% python3 -q
>>> import numpy as np
>>> np.set_printoptions(precision=2, suppress=True, linewidth=160)
>>> B = np.array([[0, 3], [0, 2]])
>>> m1 = np.kron(np.eye(2, dtype=int), B)
>>> print(m1)
[[0 3 0 0]
 [0 2 0 0]
 [0 0 0 3]
 [0 0 0 2]]
>>> # column 2 repeats column 0
>>> print(np.sort(np.abs(np.linalg.eigvals(m1))))
[0. 0. 2. 2.]
>>> print(np.round(np.abs(np.linalg.eigvals(m1)).max(), 2))
2.0
>>> print(np.allclose(m1 @ m1.T, m1.T @ m1))
False
>>> assert m1 == m1.T
Traceback (most recent call last):
  File "<python-input-9>", line 1, in <module>
    assert m1 == m1.T
           ^^^^^^^^^^
ValueError: The truth value of an array with more than one element is ambiguous. Use a.any() or a.all()
>>> Uu, sigma, Vt = np.linalg.svd(m1)
>>> print(np.argmax(sigma[:-1] / (sigma[1:] + 1e-6)) + 1)
2
>>> B = Uu[:, :2] @ np.diag(sigma[:2]) @ Vt[:2]
>>> print(round(float(np.linalg.norm(m1 - B) / np.linalg.norm(m1)), 2))
0.0
>>> print(round(np.linalg.norm(m1 - B, 2), 2), sigma[2])
0.0 0.0
>>> print(m1 @ m1)
[[0 6 0 0]
 [0 4 0 0]
 [0 0 0 6]
 [0 0 0 4]]
>>> print((m1 != 0).astype(int))
[[0 1 0 0]
 [0 1 0 0]
 [0 0 0 1]
 [0 0 0 1]]
>>> print((np.linalg.matrix_power((m1 != 0) + (m1.T != 0) + np.eye(4), 4) > 0).astype(int))
[[1 1 0 0]
 [1 1 0 0]
 [0 0 1 1]
 [0 0 1 1]]
>>> print(np.flatnonzero(np.linalg.matrix_power((m1 != 0) + (m1.T != 0) + np.eye(4), 4)[1]))
[0 1]
>>> print(round(float(np.linalg.det(m1)), 2))
0.0
>>> Uu, sigma, Vt = np.linalg.svd(m1)
>>> vecs = Vt[:(sigma > 1e-8).sum()]
>>> rng = np.random.default_rng(123120)
>>> vec = m1[3] + 4 * m1[1] + rng.integers(2) * np.eye(4)[0]
>>> print(vec)
[0. 8. 0. 2.]
>>> print(np.diag(vecs.T @ vecs))
[0. 1. 0. 1.]
>>> print(np.linalg.matrix_rank(np.vstack([m1, vec])))
2
>>> print(np.allclose(vecs.T @ vecs @ vec, vec))
True
>>> arr = np.loadtxt("x.csv", delimiter=",")
>>> print(arr)
[[ -0.88  29.97  -3.27   0.1 ]
 [  3.57  -6.4  -14.13   5.63]
 [  0.22   4.66   6.84   1.95]
 [ -4.76   0.49   1.17  -4.98]
 [  5.16  -3.76   4.54  -0.81]
 [  1.59 -20.72  -0.93 -11.56]
 [ -2.72   3.33   1.01   7.12]
 [ -0.04 -11.99  -1.82   2.74]
 [  0.76   6.19  -5.18   0.86]
 [ -1.88  18.04  -1.42   4.89]
 [  0.96 -10.7    2.9    2.3 ]
 [ -5.25  -0.99   0.24  -2.44]
 [  0.69 -16.1   -2.26  -8.92]
 [ -6.56   1.96   1.67   2.74]
 [  5.33   1.48  -3.36  -6.06]
 [ -2.52  -0.73   3.9    5.27]
 [ -1.22   4.77   1.18  13.28]
 [ -2.4    1.86  -4.16  -2.7 ]]
>>> print(np.linalg.matrix_rank(m1 - m1[0, 0] * np.eye(4)))
2
>>> print(np.linalg.matrix_power(m1 - np.diag(np.diag(m1)), 4))
[[0 0 0 0]
 [0 0 0 0]
 [0 0 0 0]
 [0 0 0 0]]
>>> print(m1 @ m1)
[[0 6 0 0]
 [0 4 0 0]
 [0 0 0 6]
 [0 0 0 4]]
>>> u = np.array([1, -2, 0])
>>> print(np.convolve(arr[15], u))
[ -2.52   4.31   5.36  -2.53 -10.54   0.  ]
>>> print(np.correlate(arr[15], arr[5], "full"))
[  29.13   10.78    7.81  -53.43  -86.87 -102.99    8.38]
>>> print(np.polyval(u, arr[15]))
[11.39  1.99  7.41 17.23]
>>> B = np.c_[arr[:, :3] @ np.array([[6, 7, 4], [2, 8, 6], [9, -6, 9]]), np.array([1, -1, 1, -2, 1, 1, -1, 1, -1, 1, -1, -1, 2, 1, 2, -1, -2, 1])]
>>> print(B)
[[  25.23  253.22  146.87    1.  ]
 [-118.55   58.57 -151.29   -1.  ]
 [  72.2    -2.22   90.4     1.  ]
 [ -17.05  -36.42   -5.57   -2.  ]
 [  64.3   -21.2    38.94    1.  ]
 [ -40.27 -149.05 -126.33    1.  ]
 [  -0.57    1.54   18.19   -1.  ]
 [ -40.6   -85.28  -88.48    1.  ]
 [ -29.68   85.92   -6.44   -1.  ]
 [  12.02  139.68   87.94    1.  ]
 [  10.46  -96.28  -34.26   -1.  ]
 [ -31.32  -46.11  -24.78   -1.  ]
 [ -48.4  -110.41 -114.18    2.  ]
 [ -20.41  -40.26    0.55    1.  ]
 [   4.7    69.31   -0.04    2.  ]
 [  18.52  -46.88   20.64   -1.  ]
 [  12.84   22.54   34.36   -2.  ]
 [ -48.12   23.04  -35.88    1.  ]]
>>> print(np.round(np.linalg.lstsq(arr, B[:, 0])[0], 2) + 0)
[6. 2. 9. 0.]
>>> print(np.round(np.linalg.norm(B - arr @ np.linalg.lstsq(arr, B)[0], axis=0), 2) + 0)
[0.   0.   0.   4.42]
>>> vec = np.array([-1, 2, -2, 2])
>>> rhs = B @ vec
>>> print(np.linalg.lstsq(B, rhs)[0])
[-1.  2. -2.  2.]
>>> print(np.linalg.solve(B.T @ B, B.T @ rhs))
[-1.  2. -2.  2.]
>>> rhs = rhs + 0.05 * rng.normal(size=18)
>>> print(rhs)
[ 189.51  536.28 -255.47  -48.7  -182.59   -3.12  -34.77   49.03  212.4    93.47 -136.4   -13.27   59.91  -59.25  137.94 -155.53  -40.54  167.94]
>>> c, *_ = np.linalg.lstsq(B, rhs)
>>> print(c.round())
[-1.  2. -2.  2.]
>>> F = np.loadtxt("test2.csv", delimiter=",")
>>> print(F)
[[ 0.09 -0.29  0.89  0.42 -0.41  0.1 ]
 [ 1.6  -0.5  -0.97 -0.52 -0.31  1.92]
 [-0.83  0.57  0.94  0.19  0.34 -1.47]
 [-1.85  0.42 -0.12  0.08  0.58 -2.65]
 [ 0.41 -0.42 -1.76 -0.22  0.    0.56]
 [ 0.89 -0.46  0.07 -0.14 -0.3   0.73]
 [ 1.03 -0.95  0.67  0.38  0.07  0.25]
 [ 0.12 -0.44 -0.89  0.1  -0.09  0.01]]
>>> vec = np.array([1, 4, 0, 5, 0, 1])
>>> rhs = F @ vec
>>> print(rhs)
[ 1.13 -1.08  0.93 -2.42 -1.81 -0.92 -0.62 -1.13]
>>> print(np.round(np.linalg.pinv(F) @ F, 2) + 0)
[[1. 0. 0. 0. 0. 0.]
 [0. 1. 0. 0. 0. 0.]
 [0. 0. 1. 0. 0. 0.]
 [0. 0. 0. 1. 0. 0.]
 [0. 0. 0. 0. 1. 0.]
 [0. 0. 0. 0. 0. 1.]]
>>> print(np.round(np.linalg.solve(F.T @ F, F.T @ rhs), 2) + 0)
[1. 4. 0. 5. 0. 1.]
>>> rhs = rhs + 0.05 * rng.normal(size=8)
>>> print(rhs)
[ 1.19 -1.13  0.91 -2.32 -1.9  -0.85 -0.55 -1.1 ]
>>> c, *_ = np.linalg.lstsq(F, rhs)
>>> print(c.round())
[ 1.  4.  0.  5. -0.  1.]
>>> print(c)
[ 0.83  3.69  0.1   4.71 -0.08  1.  ]
>>> idx = rng.permutation(6)
>>> B = F[:, idx] * rng.choice([-1, 1], 6)
>>> print(B)
[[-0.09 -0.41 -0.29  0.42 -0.1   0.89]
 [-1.6  -0.31 -0.5  -0.52 -1.92 -0.97]
 [ 0.83  0.34  0.57  0.19  1.47  0.94]
 [ 1.85  0.58  0.42  0.08  2.65 -0.12]
 [-0.41  0.   -0.42 -0.22 -0.56 -1.76]
 [-0.89 -0.3  -0.46 -0.14 -0.73  0.07]
 [-1.03  0.07 -0.95  0.38 -0.25  0.67]
 [-0.12 -0.09 -0.44  0.1  -0.01 -0.89]]
>>> Uu, _, Vt = np.linalg.svd(F.T @ B)
>>> print(np.round(np.linalg.lstsq(F, B)[0], 2) + 0)
[[-1.  0.  0.  0.  0.  0.]
 [ 0.  0.  1.  0.  0.  0.]
 [ 0.  0.  0.  0.  0.  1.]
 [ 0.  0.  0.  1.  0.  0.]
 [ 0.  1.  0.  0.  0.  0.]
 [ 0.  0.  0.  0. -1.  0.]]
>>> print(idx)
[0 4 1 3 5 2]
>>> B = np.c_[F[:, :1] @ np.array([[1]]), np.array([-1, -3, -1, 3, -8, -1, 1, 1])]
>>> print(B)
[[ 0.09 -1.  ]
 [ 1.6  -3.  ]
 [-0.83 -1.  ]
 [-1.85  3.  ]
 [ 0.41 -8.  ]
 [ 0.89 -1.  ]
 [ 1.03  1.  ]
 [ 0.12  1.  ]]
>>> print(np.linalg.matrix_rank(np.c_[F, B]))
7
>>> print(np.round(np.linalg.lstsq(F, B[:, 0])[0], 2) + 0)
[1. 0. 0. 0. 0. 0.]
>>> print(np.linalg.matrix_rank(B))
2
>>> print(np.round(np.linalg.norm(B - F @ np.linalg.lstsq(F, B)[0], axis=0), 2) + 0)
[0.   5.81]
>>> mat = np.array([[-1, -2, -1, 1], [1, 2, 0, 2], [-1, 0, -1, -1]])
>>> mat[-1] = mat[0] + 5 * mat[1]
>>> print(mat)
[[-1 -2 -1  1]
 [ 1  2  0  2]
 [ 4  8 -1 11]]
>>> rk = np.linalg.matrix_rank(mat)
>>> print(rk)
2
>>> null = np.linalg.svd(mat)[2][rk:].T
>>> print(np.linalg.matrix_rank(mat.T @ mat), np.linalg.matrix_rank(mat @ mat.T))
2 2
>>> print(np.round(mat @ null, 2) + 0)
[[0. 0.]
 [0. 0.]
 [0. 0.]]
>>> print(null @ null.T)
[[ 0.81 -0.37 -0.11 -0.04]
 [-0.37  0.26 -0.22 -0.07]
 [-0.11 -0.22  0.83  0.28]
 [-0.04 -0.07  0.28  0.09]]
>>> print([int(np.linalg.matrix_rank(mat[:, :j + 1])) for j in range(4)])
[1, 1, 2, 2]
>>> print(np.allclose(mat @ null, 0))
True
>>> print(null.shape)
(4, 2)
>>> print(np.linalg.cond(mat) > 100)
True
>>> print([round(float(x), 2) for x in np.linalg.svd(mat, compute_uv=False)[:3]])
[14.53, 2.63, 0.0]
>>> A = np.loadtxt("layer3.csv", delimiter=",")
>>> print(A)
[[ 1.    0.    0.    0.    0.    0.    0.  ]
 [ 0.    1.    0.    0.    0.    0.    0.  ]
 [ 0.    0.    1.    0.    0.    0.    0.  ]
 [ 0.    0.    0.    1.    0.    0.    0.  ]
 [ 0.    0.    0.    0.    1.    0.    0.  ]
 [ 0.    0.    0.    0.    0.    0.71 -0.71]
 [ 0.    0.    0.    0.    0.    0.71  0.71]]
>>> # keeps lengths
>>> B = A / np.linalg.norm(A, axis=1, keepdims=True)
>>> gram = B @ B.T
>>> print((gram - 2 * np.eye(7)).round(6).argmax(axis=1))
[1 0 0 0 0 0 0]
>>> print(np.linalg.norm(B, axis=1))
[1. 1. 1. 1. 1. 1. 1.]
>>> print((np.abs(gram) > 0.9).astype(int))
[[1 0 0 0 0 0 0]
 [0 1 0 0 0 0 0]
 [0 0 1 0 0 0 0]
 [0 0 0 1 0 0 0]
 [0 0 0 0 1 0 0]
 [0 0 0 0 0 1 0]
 [0 0 0 0 0 0 1]]
>>> W0 = np.load("out13.npy")
>>> print(W0)
[[-2 -1 -1]
 [-2 -1 -1]
 [ 0  0  0]
 [ 2  1  1]
 [-6 -3 -3]
 [-2 -1 -1]
 [ 0  0  0]
 [ 2  1  1]
 [-6 -3 -3]]
>>> # column 2 repeats column 1
>>> F @ F
Traceback (most recent call last):
  File "<python-input-98>", line 1, in <module>
    F @ F
    ~~^~~
ValueError: matmul: Input operand 1 has a mismatch in its core dimension 0, with gufunc signature (n?,k),(k,m?)->(n?,m?) (size 8 is different from 6)
>>> gram = F.T @ F
>>> print(round(float(np.trace(gram)), 2), round((F ** 2).sum(), 2))
33.33 33.33
>>> print(np.diag(gram))
[ 8.71  2.32  6.97  0.71  0.82 13.79]
>>> print(np.linalg.matrix_rank(gram))
6
>>> print(np.linalg.svd(F, compute_uv=False) ** 2)
[25.    6.26  1.55  0.39  0.1   0.03]
>>> feats = np.load("dump.npy")
>>> print(feats)
[[1.   0.7  0.49 0.34 0.24 0.17 0.12 0.08]
 [0.7  1.   0.7  0.49 0.34 0.24 0.17 0.12]
 [0.49 0.7  1.   0.7  0.49 0.34 0.24 0.17]
 [0.34 0.49 0.7  1.   0.7  0.49 0.34 0.24]
 [0.24 0.34 0.49 0.7  1.   0.7  0.49 0.34]
 [0.17 0.24 0.34 0.49 0.7  1.   0.7  0.49]
 [0.12 0.17 0.24 0.34 0.49 0.7  1.   0.7 ]
 [0.08 0.12 0.17 0.24 0.34 0.49 0.7  1.  ]]
>>> idx = rng.permutation(8)
>>> B = feats[:, idx] * rng.choice([-1, 1], 8)
>>> print(B)
[[ 0.49  0.24 -0.08  0.7   0.12  0.17  0.34  1.  ]
 [ 0.7   0.34 -0.12  1.    0.17  0.24  0.49  0.7 ]
 [ 1.    0.49 -0.17  0.7   0.24  0.34  0.7   0.49]
 [ 0.7   0.7  -0.24  0.49  0.34  0.49  1.    0.34]
 [ 0.49  1.   -0.34  0.34  0.49  0.7   0.7   0.24]
 [ 0.34  0.7  -0.49  0.24  0.7   1.    0.49  0.17]
 [ 0.24  0.49 -0.7   0.17  1.    0.7   0.34  0.12]
 [ 0.17  0.34 -1.    0.12  0.7   0.49  0.24  0.08]]
>>> Uu, _, Vt = np.linalg.svd(feats.T @ B)
>>> print(np.round(np.linalg.lstsq(feats, B)[0], 2) + 0)
[[ 0.  0.  0.  0.  0.  0.  0.  1.]
 [ 0.  0.  0.  1.  0.  0.  0.  0.]
 [ 1.  0.  0.  0.  0.  0.  0.  0.]
 [ 0.  0.  0.  0.  0.  0.  1.  0.]
 [ 0.  1.  0.  0.  0.  0.  0.  0.]
 [ 0.  0.  0.  0.  0.  1.  0.  0.]
 [ 0.  0.  0.  0.  1.  0.  0.  0.]
 [ 0.  0. -1.  0.  0.  0.  0.  0.]]
>>> print(idx)
[2 4 7 1 6 5 3 0]
>>> B = np.array([[-2, 2, 2, 3, -1],
...     [1, 0, -1, 2, 0],
...     [3, -1, 3, -2, 3],
...     [-3, -2, 3, 1, 1],
...     [-1, -1, 1, 1, 3]])
>>> M = np.triu(B)
>>> print(M)
[[-2  2  2  3 -1]
 [ 0  0 -1  2  0]
 [ 0  0  3 -2  3]
 [ 0  0  0  1  1]
 [ 0  0  0  0  3]]
>>> def softmax(z):
...     e = np.exp(z - z.max(axis=-1, keepdims=True))
...     return e / e.sum(axis=-1, keepdims=True)
... 
>>> print(softmax(M).sum(axis=1))
[1. 1. 1. 1. 1.]
>>> S = M @ M.T / np.sqrt(5)
>>> print(np.round(softmax(S), 2) + 0)
[[1.   0.   0.   0.   0.  ]
 [0.32 0.5  0.   0.13 0.05]
 [0.   0.   1.   0.   0.  ]
 [0.19 0.19 0.12 0.19 0.3 ]
 [0.   0.01 0.48 0.03 0.48]]
>>> B = M[0, 0] * M[1:] - np.outer(M[1:, 0], M[0])
>>> print(B)
[[ 0  0  2 -4  0]
 [ 0  0 -6  4 -6]
 [ 0  0  0 -2 -2]
 [ 0  0  0  0 -6]]
>>> print(np.flatnonzero(~B.round(6).any(axis=1)))
[]
>>> theta = np.radians(90)
>>> Rm = np.eye(5)
>>> Rm[0, 0] = Rm[1, 1] = np.cos(theta)
>>> Rm[0, 1], Rm[1, 0] = -np.sin(theta), np.sin(theta)
>>> print(Rm.round(2) + 0)
[[ 0. -1.  0.  0.  0.]
 [ 1.  0.  0.  0.  0.]
 [ 0.  0.  1.  0.  0.]
 [ 0.  0.  0.  1.  0.]
 [ 0.  0.  0.  0.  1.]]
>>> B = M @ Rm.T
>>> print(np.abs(B - M).max(axis=0))
[0. 4. 0. 0. 0.]
>>> print(np.allclose(np.linalg.norm(M, axis=1), np.linalg.norm(B, axis=1)))
True
>>> print(M @ M)
[[ 4 -4  0 -3  8]
 [ 0  0 -3  4 -1]
 [ 0  0  9 -8 16]
 [ 0  0  0  1  4]
 [ 0  0  0  0  9]]
>>> try:
...     np.linalg.inv(M)
... except np.linalg.LinAlgError as e:
...     print(e)
... 
Singular matrix
